% ipython --no-banner

In [1]: import numpy as np

In [2]: import numpy.linalg as la

In [3]: np.set_printoptions(suppress=True, linewidth=100)

In [4]: J = np.loadtxt("dump.csv", delimiter=",")

In [5]: J.round(2)
Out[5]: 
array([[-3.89, -2.69,  1.62],
       [-1.91,  3.69, -2.79],
       [-0.93, -4.03,  2.81],
       [ 3.26,  3.2 , -2.04],
       [ 2.28, -3.54,  2.71],
       [-2.65, -3.54,  2.33],
       [ 0.4 ,  4.07, -2.88],
       [-2.91, -3.41,  2.21],
       [-4.97,  0.15, -0.5 ],
       [ 4.94, -0.37,  0.65],
       [ 1.48, -3.83,  2.85],
       [-0.28, -4.07,  2.89],
       [ 3.78,  2.8 , -1.7 ],
       [ 2.23,  3.72, -2.49],
       [ 2.53, -3.41,  2.64],
       [ 4.98,  0.43,  0.08]])

In [6]: cen = J - J.mean(axis=0)

In [7]: vecs = la.svd(cen)[2][:2]

In [8]: Y = cen - cen @ vecs.T @ vecs

In [9]: la.norm(Y, axis=1).round(6).argmax()
Out[9]: np.int64(0)

In [10]: np.round(Y.std(axis=0), 2) + 0
Out[10]: array([0., 0., 0.])

In [11]: np.round(np.diag(vecs.T @ vecs), 2)
Out[11]: array([1.  , 0.66, 0.34])

In [12]: np.round(np.cov(cen @ vecs.T, rowvar=False), 2) + 0
Out[12]: 
array([[16.9 ,  0.  ],
       [ 0.  ,  8.69]])

In [13]: round(float(la.norm(Y) / la.norm(cen)), 2)
Out[13]: 0.0

In [14]: np.argsort(-la.norm(J, axis=0).round(6), kind="stable")[:3]
Out[14]: array([1, 0, 2])

In [15]: la.cond(J) > 100
Out[15]: np.True_

In [16]: [round(float(x), 2) for x in la.svd(J, compute_uv=False)[:3]]
Out[16]: [16.11, 11.85, 0.0]

In [17]: la.matrix_rank(J, rtol=0.1)
Out[17]: np.int64(2)
